$ ipython --no-banner

In [1]: import numpy as np

In [2]: from numpy import linalg as LA

In [3]: np.set_printoptions(precision=2, suppress=True, linewidth=120)

In [4]: tidy = lambda a: np.round(a, 2) + 0

In [5]: M = np.loadtxt("w.csv", delimiter=",")

In [6]: tidy(M)
Out[6]: 
array([[ 1.  ,  0.  ,  0.  ,  0.  ,  0.  ,  0.  ,  0.  ],
       [ 0.  ,  1.  ,  0.  ,  0.  ,  0.  ,  0.  ,  0.  ],
       [ 0.  ,  0.  ,  0.81,  0.  ,  0.59,  0.  ,  0.  ],
       [ 0.  ,  0.  ,  0.  ,  1.  ,  0.  ,  0.  ,  0.  ],
       [ 0.  ,  0.  , -0.59,  0.  ,  0.81,  0.  ,  0.  ],
       [ 0.  ,  0.  ,  0.  ,  0.  ,  0.  ,  1.  ,  0.  ],
       [ 0.  ,  0.  ,  0.  ,  0.  ,  0.  ,  0.  ,  1.  ]])

In [7]: tidy((M - M.T) / 2)
Out[7]: 
array([[ 0.  ,  0.  ,  0.  ,  0.  ,  0.  ,  0.  ,  0.  ],
       [ 0.  ,  0.  ,  0.  ,  0.  ,  0.  ,  0.  ,  0.  ],
       [ 0.  ,  0.  ,  0.  ,  0.  ,  0.59,  0.  ,  0.  ],
       [ 0.  ,  0.  ,  0.  ,  0.  ,  0.  ,  0.  ,  0.  ],
       [ 0.  ,  0.  , -0.59,  0.  ,  0.  ,  0.  ,  0.  ],
       [ 0.  ,  0.  ,  0.  ,  0.  ,  0.  ,  0.  ,  0.  ],
       [ 0.  ,  0.  ,  0.  ,  0.  ,  0.  ,  0.  ,  0.  ]])

In [8]: np.allclose(M, M.T)
Out[8]: False

In [9]: tidy((M + M.T) / 2)
Out[9]: 
array([[1.  , 0.  , 0.  , 0.  , 0.  , 0.  , 0.  ],
       [0.  , 1.  , 0.  , 0.  , 0.  , 0.  , 0.  ],
       [0.  , 0.  , 0.81, 0.  , 0.  , 0.  , 0.  ],
       [0.  , 0.  , 0.  , 1.  , 0.  , 0.  , 0.  ],
       [0.  , 0.  , 0.  , 0.  , 0.81, 0.  , 0.  ],
       [0.  , 0.  , 0.  , 0.  , 0.  , 1.  , 0.  ],
       [0.  , 0.  , 0.  , 0.  , 0.  , 0.  , 1.  ]])

In [10]: tidy(M @ M)
Out[10]: 
array([[ 1.  ,  0.  ,  0.  ,  0.  ,  0.  ,  0.  ,  0.  ],
       [ 0.  ,  1.  ,  0.  ,  0.  ,  0.  ,  0.  ,  0.  ],
       [ 0.  ,  0.  ,  0.31,  0.  ,  0.95,  0.  ,  0.  ],
       [ 0.  ,  0.  ,  0.  ,  1.  ,  0.  ,  0.  ,  0.  ],
       [ 0.  ,  0.  , -0.95,  0.  ,  0.31,  0.  ,  0.  ],
       [ 0.  ,  0.  ,  0.  ,  0.  ,  0.  ,  1.  ,  0.  ],
       [ 0.  ,  0.  ,  0.  ,  0.  ,  0.  ,  0.  ,  1.  ]])

In [11]: tidy(np.sort(np.abs(LA.eigvals(M))))
Out[11]: array([1., 1., 1., 1., 1., 1., 1.])

In [12]: (M != 0).astype(int)
Out[12]: 
array([[1, 0, 0, 0, 0, 0, 0],
       [0, 1, 0, 0, 0, 0, 0],
       [0, 0, 1, 0, 1, 0, 0],
       [0, 0, 0, 1, 0, 0, 0],
       [0, 0, 1, 0, 1, 0, 0],
       [0, 0, 0, 0, 0, 1, 0],
       [0, 0, 0, 0, 0, 0, 1]])

In [13]: A2 = np.array([[4, 5, 3, 4, 1, 0],
    ...:     [2, 3, 4, 5, 5, 0],
    ...:     [3, 0, 1, 1, 4, 0],
    ...:     [2, 3, 3, 5, 4, 5],
    ...:     [2, 5, 2, 4, 2, 0],
    ...:     [0, 1, 4, 4, 3, 4]])

In [14]: A2[-1] = A2[0]

In [15]: feats = A2 + 0.3 * np.eye(6)

In [16]: feats
Out[16]: 
array([[4.3, 5. , 3. , 4. , 1. , 0. ],
       [2. , 3.3, 4. , 5. , 5. , 0. ],
       [3. , 0. , 1.3, 1. , 4. , 0. ],
       [2. , 3. , 3. , 5.3, 4. , 5. ],
       [2. , 5. , 2. , 4. , 2.3, 0. ],
       [4. , 5. , 3. , 4. , 1. , 0.3]])

In [17]: left, s, Vh = LA.svd(feats)

In [18]: tidy(s)
Out[18]: array([18.19,  5.71,  4.21,  2.78,  1.22,  0.07])

In [19]: np.argmax(s[:-1] / (s[1:] + 1e-6)) + 1
Out[19]: np.int64(5)

In [20]: A2 = left[:, :5] @ np.diag(s[:5]) @ Vh[:5]

In [21]: tidy(np.abs(feats - A2).max())
Out[21]: np.float64(0.04)

In [22]: LA.matrix_rank(feats, rtol=0.05)
Out[22]: np.int64(5)

In [23]: tidy(A2)
Out[23]: 
array([[4.29, 5.02, 3.03, 3.96, 1.01, 0.01],
       [2.  , 3.3 , 4.  , 5.  , 5.  , 0.  ],
       [3.  , 0.  , 1.3 , 1.  , 4.  , 0.  ],
       [2.  , 3.  , 3.  , 5.3 , 4.  , 5.  ],
       [2.  , 5.  , 2.  , 4.  , 2.3 , 0.  ],
       [4.01, 4.98, 2.97, 4.04, 0.99, 0.29]])

In [24]: x0 = np.array([0, 0, 2, 1, 0, 2])

In [25]: a = np.maximum(feats @ x0, 0)

In [26]: np.maximum(feats @ x0, 0) - np.maximum(-feats @ x0, 0)
Out[26]: array([10. , 13. ,  3.6, 21.3,  8. , 10.6])

In [27]: a
Out[27]: array([10. , 13. ,  3.6, 21.3,  8. , 10.6])

In [28]: np.flatnonzero(a > 1e-9)
Out[28]: array([0, 1, 2, 3, 4, 5])

In [29]: feats * (a > 1e-9)[:, None]
Out[29]: 
array([[4.3, 5. , 3. , 4. , 1. , 0. ],
       [2. , 3.3, 4. , 5. , 5. , 0. ],
       [3. , 0. , 1.3, 1. , 4. , 0. ],
       [2. , 3. , 3. , 5.3, 4. , 5. ],
       [2. , 5. , 2. , 4. , 2.3, 0. ],
       [4. , 5. , 3. , 4. , 1. , 0.3]])

In [30]: rng = np.random.default_rng(66400)

In [31]: lab = rng.permutation(6)

In [32]: A2 = feats[:, lab] * rng.choice([-1, 1], 6)

In [33]: A2
Out[33]: 
array([[ 1. , -4. , -4.3,  3. , -5. ,  0. ],
       [ 5. , -5. , -2. ,  4. , -3.3,  0. ],
       [ 4. , -1. , -3. ,  1.3, -0. ,  0. ],
       [ 4. , -5.3, -2. ,  3. , -3. ,  5. ],
       [ 2.3, -4. , -2. ,  2. , -5. ,  0. ],
       [ 1. , -4. , -4. ,  3. , -5. ,  0.3]])

In [34]: left, _, Vh = LA.svd(feats.T @ A2)

In [35]: lab
Out[35]: array([4, 3, 0, 2, 1, 5])

In [36]: tidy(LA.lstsq(feats, A2)[0])
Out[36]: 
array([[ 0.,  0., -1.,  0.,  0.,  0.],
       [ 0.,  0.,  0.,  0., -1.,  0.],
       [ 0.,  0.,  0.,  1.,  0.,  0.],
       [ 0., -1.,  0.,  0.,  0.,  0.],
       [ 1.,  0.,  0.,  0.,  0.,  0.],
       [ 0.,  0.,  0.,  0.,  0.,  1.]])

In [37]: tidy(left @ Vh)
Out[37]: 
array([[ 0.,  0., -1.,  0.,  0.,  0.],
       [ 0.,  0.,  0.,  0., -1.,  0.],
       [ 0.,  0.,  0.,  1.,  0.,  0.],
       [ 0., -1.,  0.,  0.,  0.,  0.],
       [ 1.,  0.,  0.,  0.,  0.,  0.],
       [ 0.,  0.,  0.,  0.,  0.,  1.]])

In [38]: u = np.array([3, 1, -1, -3, 2, -3])

In [39]: A2 = feats + np.outer(u, np.eye(6)[0])

In [40]: LA.matrix_rank(A2 - feats)
Out[40]: np.int64(1)

In [41]: tidy(LA.det(A2) / LA.det(feats)), tidy(1 + LA.solve(feats, u)[0])
Out[41]: (np.float64(9.4), np.float64(9.4))

In [42]: LA.matrix_rank(LA.inv(A2) - LA.inv(feats), tol=1e-8)
Out[42]: np.int64(1)

In [43]: A2
Out[43]: 
array([[ 7.3,  5. ,  3. ,  4. ,  1. ,  0. ],
       [ 3. ,  3.3,  4. ,  5. ,  5. ,  0. ],
       [ 2. ,  0. ,  1.3,  1. ,  4. ,  0. ],
       [-1. ,  3. ,  3. ,  5.3,  4. ,  5. ],
       [ 4. ,  5. ,  2. ,  4. ,  2.3,  0. ],
       [ 1. ,  5. ,  3. ,  4. ,  1. ,  0.3]])

In [44]: x0 = np.array([0, 2, 3, 1, -1, -3])

In [45]: target = feats @ x0

In [46]: tidy(target)
Out[46]: array([22. , 18.6,  0.9,  1.3, 17.7, 21.1])

In [47]: tidy(LA.solve(feats, target + feats[:, 1]))
Out[47]: array([ 0.,  3.,  3.,  1., -1., -3.])

In [48]: tidy(LA.solve(feats, feats[:, 4]))
Out[48]: array([0., 0., 0., 0., 1., 0.])

In [49]: tidy(LA.solve(feats, target))
Out[49]: array([ 0.,  2.,  3.,  1., -1., -3.])

In [50]: tidy(LA.solve(feats.T, feats[4]))
Out[50]: array([0., 0., 0., 0., 1., 0.])
